>>> import numpy as np
>>> import numpy.linalg as la
>>> np.set_printoptions(suppress=True, linewidth=100)
>>> arr = np.load("sample1.npy")
>>> print(arr)
[[ 2 -1 -3 -3 -3  0  1  0  0  3  2]
 [-3 -1  0  3 -3  1  2 -2 -2 -1  1]
 [-3 -3  1  1  0 -1 -3  0 -3 -3  3]
 [-1  0 -2  2  3  3  0  3 -1  1  2]
 [ 0 -2  3  0  1 -1  1  1 -1  3 -1]
 [-1  3  1 -3  3 -1  1 -1 -3 -3  0]
 [-3 -3  1 -1 -1  2 -1 -3  3  1  3]
 [-1  2 -3 -3  3 -2  2 -3  2 -2  3]
 [ 3 -2  3 -2 -1  0  1 -2 -3  2  1]
 [ 2  1  2  2  0  3 -3  3 -2  1 -1]
 [-2  3 -3  0  0 -1  0 -3  0  1  2]]
>>> f = np.array([1, 2, -1, 2, 1, -1, 2, 2, 1, -3, -3])
>>> other = arr + np.outer(f, np.eye(11)[0])
>>> print(la.matrix_rank(other - arr))
1
>>> print(np.round(np.sort(np.abs(la.eigvals(arr))), 3))
[2.438 2.438 4.6   4.6   4.88  5.215 5.215 5.727 5.727 6.714 6.714]
>>> print(arr @ arr)
[[ 18  20 -11 -13 -16   5  -4 -10  14  10  -5]
 [-21   9  -8  15  15  14 -12   5   9 -15   3]
 [-12  21 -20   9  24 -18  -4   7  11 -14  -7]
 [ -9  25  -7  -9  31  -3  13  -4  -1   0   4]
 [ -1 -11   9   4   7   5 -22  14  -1  -2   6]
 [-27 -16   7  12 -16 -14   7 -14  10  -6  -5]
 [ 10  12  21  -1   9  -4 -16   0 -21  -4 -11]
 [ -1 -13  17   5 -28  -4  13 -24   9  29 -11]
 [ -3  -4  -6  -1 -14   1 -25   9   2  -1   4]
 [ -6  17 -18  -6  20  -6   5  11 -18 -21  10]
 [ -2   6   7  26 -15  14   3   1  -2  12 -16]]
>>> print(np.trace(arr))
0
>>> print(np.round(np.abs(la.eigvals(arr)).max(), 3))
6.714
>>> print((arr + arr.T) / 2)
[[ 2.  -2.  -3.  -2.  -1.5 -0.5 -1.  -0.5  1.5  2.5  0. ]
 [-2.  -1.  -1.5  1.5 -2.5  2.  -0.5  0.  -2.   0.   2. ]
 [-3.  -1.5  1.  -0.5  1.5  0.  -1.  -1.5  0.  -0.5  0. ]
 [-2.   1.5 -0.5  2.   1.5  0.  -0.5  0.  -1.5  1.5  1. ]
 [-1.5 -2.5  1.5  1.5  1.   1.   0.   2.  -1.   1.5 -0.5]
 [-0.5  2.   0.   0.   1.  -1.   1.5 -1.5 -1.5  0.  -0.5]
 [-1.  -0.5 -1.  -0.5  0.   1.5 -1.  -0.5  2.  -1.   1.5]
 [-0.5  0.  -1.5  0.   2.  -1.5 -0.5 -3.   0.   0.5  0. ]
 [ 1.5 -2.   0.  -1.5 -1.  -1.5  2.   0.  -3.   0.   0.5]
 [ 2.5  0.  -0.5  1.5  1.5  0.  -1.   0.5  0.   1.   0. ]
 [ 0.   2.   0.   1.  -0.5 -0.5  1.5  0.   0.5  0.   2. ]]
>>> assert arr == arr.T
Traceback (most recent call last):
  File "<python-input-13>", line 1, in <module>
    assert arr == arr.T
           ^^^^^^^^^^^^
ValueError: The truth value of an array with more than one element is ambiguous. Use a.any() or a.all()
>>> print((arr - arr.T) / 2)
[[ 0.   1.   0.  -1.  -1.5  0.5  2.   0.5 -1.5  0.5  2. ]
 [-1.   0.   1.5  1.5 -0.5 -1.   2.5 -2.   0.  -1.  -1. ]
 [ 0.  -1.5  0.   1.5 -1.5 -1.  -2.   1.5 -3.  -2.5  3. ]
 [ 1.  -1.5 -1.5  0.   1.5  3.   0.5  3.   0.5 -0.5  1. ]
 [ 1.5  0.5  1.5 -1.5  0.  -2.   1.  -1.   0.   1.5 -0.5]
 [-0.5  1.   1.  -3.   2.   0.  -0.5  0.5 -1.5 -3.   0.5]
 [-2.  -2.5  2.  -0.5 -1.   0.5  0.  -2.5  1.   2.   1.5]
 [-0.5  2.  -1.5 -3.   1.  -0.5  2.5  0.   2.  -2.5  3. ]
 [ 1.5  0.   3.  -0.5  0.   1.5 -1.  -2.   0.   2.   0.5]
 [-0.5  1.   2.5  0.5 -1.5  3.  -2.   2.5 -2.   0.  -1. ]
 [-2.   1.  -3.  -1.   0.5 -0.5 -1.5 -3.  -0.5  1.   0. ]]
>>> q, R = la.qr(arr)
>>> print(q.shape, R.shape)
(11, 11) (11, 11)
>>> print(np.round(np.abs(np.diag(R)), 3))
[7.141 7.119 6.359 6.63  5.608 4.48  4.783 3.593 6.069 4.718 0.931]
>>> print(np.round(q.T @ q, 3) + 0)
[[1. 0. 0. 0. 0. 0. 0. 0. 0. 0. 0.]
 [0. 1. 0. 0. 0. 0. 0. 0. 0. 0. 0.]
 [0. 0. 1. 0. 0. 0. 0. 0. 0. 0. 0.]
 [0. 0. 0. 1. 0. 0. 0. 0. 0. 0. 0.]
 [0. 0. 0. 0. 1. 0. 0. 0. 0. 0. 0.]
 [0. 0. 0. 0. 0. 1. 0. 0. 0. 0. 0.]
 [0. 0. 0. 0. 0. 0. 1. 0. 0. 0. 0.]
 [0. 0. 0. 0. 0. 0. 0. 1. 0. 0. 0.]
 [0. 0. 0. 0. 0. 0. 0. 0. 1. 0. 0.]
 [0. 0. 0. 0. 0. 0. 0. 0. 0. 1. 0.]
 [0. 0. 0. 0. 0. 0. 0. 0. 0. 0. 1.]]
>>> print(round(float(abs(R[0, 0])), 3), round(float(la.norm(arr[:, 0])), 3))
7.141 7.141
>>> M = np.load("arr.npy")
>>> print(M)
[[ 1 -3 -1 -1  1  2 -2  1 -1  0  2]
 [-2  2 -1  1  2 -1  2  3 -2  0 -1]
 [-1  3  2  0  2  3  3  1 -1  0  1]
 [ 3  2 -1  3  3 -1  1 -2  0  1 -1]
 [ 3 -2  0  2  0  3 -2 -2 -3 -2 -2]
 [ 3  2 -3 -3  2 -3  2  2  1 -2  0]
 [ 2 -1  3  1  3  3  2  0 -1  2 -1]
 [ 1 -3  2  2  0  2  3  0  2 -3  1]
 [ 3  3  2  0 -3  3 -3 -2  3  1  0]
 [ 1  0  2  0 -1  3  2  3  2 -2  2]
 [-3  0  3  0  2 -3 -1  2  1  0  1]]
>>> other = M / la.norm(M, axis=1, keepdims=True)
>>> cov = other @ other.T
>>> print((cov - 2 * np.eye(11)).round(6).argmax(axis=1))
[4 2 6 6 0 1 2 9 9 7 1]
>>> print(np.round(np.degrees(np.arccos(np.clip(cov[8, 4], -1, 1))), 3))
78.81
>>> x = np.array([1, -1, 0, -1, 0, 1, 1, 2, -2, 0, 0])
>>> y = M @ x
>>> print(y)
[  9   6   6  -6   6   5   9   3 -10   8  -5]
>>> print(np.round(la.solve(M, y + M[:, 10]), 3) + 0)
[ 1. -1.  0. -1.  0.  1.  1.  2. -2.  0.  1.]
>>> print(np.round(la.solve(M, y), 3) + 0)
[ 1. -1.  0. -1.  0.  1.  1.  2. -2.  0.  0.]
>>> print(np.round(la.solve(M, 5 * y), 3) + 0)
[  5.  -5.   0.  -5.   0.   5.   5.  10. -10.   0.   0.]
>>> print(np.round(la.solve(M, M[:, 5]), 3) + 0)
[0. 0. 0. 0. 0. 1. 0. 0. 0. 0. 0.]
>>> print(np.round(la.solve(M.T, M[8]), 3) + 0)
[0. 0. 0. 0. 0. 0. 0. 0. 1. 0. 0.]
>>> rng = np.random.default_rng(4)
>>> idx = rng.integers(0, 3, 4)
>>> X = (idx[:, None] == idx) * 2 + np.eye(4)
>>> print(X)
[[3. 2. 2. 0.]
 [2. 3. 2. 0.]
 [2. 2. 3. 0.]
 [0. 0. 0. 3.]]
>>> # equal to its transpose
>>> other = M[0, 0] * M[1:] - np.outer(M[1:, 0], M[0])
>>> print(other)
[[ 0 -4 -3 -1  4  3 -2  5 -4  0  3]
 [ 0  0  1 -1  3  5  1  2 -2  0  3]
 [ 0 11  2  6  0 -7  7 -5  3  1 -7]
 [ 0  7  3  5 -3 -3  4 -5  0 -2 -8]
 [ 0 11  0  0 -1 -9  8 -1  4 -2 -6]
 [ 0  5  5  3  1 -1  6 -2  1  2 -5]
 [ 0  0  3  3 -1  0  5 -1  3 -3 -1]
 [ 0 12  5  3 -6 -3  3 -5  6  1 -6]
 [ 0  3  3  1 -2  1  4  2  3 -2  0]
 [ 0 -9  0 -3  5  3 -7  5 -2  0  7]]
>>> print(la.matrix_rank(other), la.matrix_rank(M))
10 11
>>> x = np.array([-5, -4, -5, 3])
>>> y = X @ x
>>> print(y)
[-33. -32. -33.   9.]
>>> print(np.round(la.solve(X, X[:, 0]), 3) + 0)
[1. 0. 0. 0.]
>>> print(np.round(la.solve(X, y), 3))
[-5. -4. -5.  3.]
>>> print(np.round(la.solve(X, y + X[:, 3]), 3))
[-5. -4. -5.  4.]
>>> x = np.array([-3, 3, -1, -1])
>>> h1 = np.maximum(X @ x, 0)
>>> print(np.round(np.tanh(X @ x), 3))
[-1.     0.762 -0.995 -0.995]
>>> print(np.flatnonzero(h1 > 1e-9))
[1]
>>> print(np.maximum(X @ (3 * x), 0))
[0. 3. 0. 0.]
>>> feats = (rng.random((12, 12)) < 0.3) + np.eye(12)
>>> feats /= feats.sum(axis=1, keepdims=True)
>>> print(feats.round(3))
[[0.333 0.333 0.    0.    0.    0.333 0.    0.    0.    0.    0.    0.   ]
 [0.    0.333 0.    0.    0.333 0.    0.    0.    0.    0.333 0.    0.   ]
 [0.    0.    0.333 0.333 0.    0.    0.    0.    0.333 0.    0.    0.   ]
 [0.    0.2   0.    0.2   0.2   0.    0.    0.2   0.2   0.    0.    0.   ]
 [0.    0.333 0.    0.    0.333 0.333 0.    0.    0.    0.    0.    0.   ]
 [0.    0.    0.    0.    0.25  0.25  0.    0.    0.25  0.25  0.    0.   ]
 [0.25  0.    0.25  0.    0.    0.    0.5   0.    0.    0.    0.    0.   ]
 [0.    0.    0.2   0.2   0.2   0.    0.    0.4   0.    0.    0.    0.   ]
 [0.    0.    0.2   0.2   0.    0.    0.    0.    0.2   0.    0.2   0.2  ]
 [0.25  0.    0.    0.    0.    0.    0.25  0.25  0.    0.25  0.    0.   ]
 [0.    0.    0.    0.    0.    0.    0.    0.5   0.    0.    0.5   0.   ]
 [0.    0.    0.2   0.    0.2   0.    0.2   0.    0.2   0.    0.    0.2  ]]
>>> # row-stochastic, so 1 is an eigenvalue
>>> print(np.round(feats.reshape(2, -1), 3))
[[0.333 0.333 0.    0.    0.    0.333 0.    0.    0.    0.    0.    0.    0.    0.333 0.    0.
  0.333 0.    0.    0.    0.    0.333 0.    0.    0.    0.    0.333 0.333 0.    0.    0.    0.
  0.333 0.    0.    0.    0.    0.2   0.    0.2   0.2   0.    0.    0.2   0.2   0.    0.    0.
  0.    0.333 0.    0.    0.333 0.333 0.    0.    0.    0.    0.    0.    0.    0.    0.    0.
  0.25  0.25  0.    0.    0.25  0.25  0.    0.   ]
 [0.25  0.    0.25  0.    0.    0.    0.5   0.    0.    0.    0.    0.    0.    0.    0.2   0.2
  0.2   0.    0.    0.4   0.    0.    0.    0.    0.    0.    0.2   0.2   0.    0.    0.    0.
  0.2   0.    0.2   0.2   0.25  0.    0.    0.    0.    0.    0.25  0.25  0.    0.25  0.    0.
  0.    0.    0.    0.    0.    0.    0.    0.5   0.    0.    0.5   0.    0.    0.    0.2   0.
  0.2   0.    0.2   0.    0.2   0.    0.    0.2  ]]
>>> print(np.round(feats.ravel(order="F"), 3))
[0.333 0.    0.    0.    0.    0.    0.25  0.    0.    0.25  0.    0.    0.333 0.333 0.    0.2
 0.333 0.    0.    0.    0.    0.    0.    0.    0.    0.    0.333 0.    0.    0.    0.25  0.2
 0.2   0.    0.    0.2   0.    0.    0.333 0.2   0.    0.    0.    0.2   0.2   0.    0.    0.
 0.    0.333 0.    0.2   0.333 0.25  0.    0.2   0.    0.    0.    0.2   0.333 0.    0.    0.
 0.333 0.25  0.    0.    0.    0.    0.    0.    0.    0.    0.    0.    0.    0.    0.5   0.
 0.    0.25  0.    0.2   0.    0.    0.    0.2   0.    0.    0.    0.4   0.    0.25  0.5   0.
 0.    0.    0.333 0.2   0.    0.25  0.    0.    0.2   0.    0.    0.2   0.    0.333 0.    0.
 0.    0.25  0.    0.    0.    0.25  0.    0.    0.    0.    0.    0.    0.    0.    0.    0.
 0.2   0.    0.5   0.    0.    0.    0.    0.    0.    0.    0.    0.    0.2   0.    0.    0.2  ]
>>> t3 = feats.reshape(12, 2, -1)
>>> print(np.round(np.einsum("ihd,ihd->ih", t3, t3), 3))
[[0.333 0.   ]
 [0.222 0.111]
 [0.222 0.111]
 [0.12  0.08 ]
 [0.333 0.   ]
 [0.125 0.125]
 [0.125 0.25 ]
 [0.12  0.16 ]
 [0.08  0.12 ]
 [0.062 0.188]
 [0.    0.5  ]
 [0.08  0.12 ]]
>>> print(np.round(t3.sum(axis=1), 3))
[[0.333 0.333 0.    0.    0.    0.333]
 [0.    0.333 0.    0.333 0.333 0.   ]
 [0.    0.    0.667 0.333 0.    0.   ]
 [0.    0.4   0.2   0.2   0.2   0.   ]
 [0.    0.333 0.    0.    0.333 0.333]
 [0.    0.    0.25  0.25  0.25  0.25 ]
 [0.75  0.    0.25  0.    0.    0.   ]
 [0.    0.4   0.2   0.2   0.2   0.   ]
 [0.    0.    0.4   0.2   0.2   0.2  ]
 [0.5   0.25  0.    0.25  0.    0.   ]
 [0.    0.5   0.    0.    0.5   0.   ]
 [0.2   0.    0.4   0.    0.2   0.2  ]]
>>> print(np.einsum("ihd,jhd->hij", t3, t3).shape)
(2, 12, 12)
>>> print(np.swapaxes(t3, 1, 2)[5])
[[0.   0.  ]
 [0.   0.  ]
 [0.   0.25]
 [0.   0.25]
 [0.25 0.  ]
 [0.25 0.  ]]
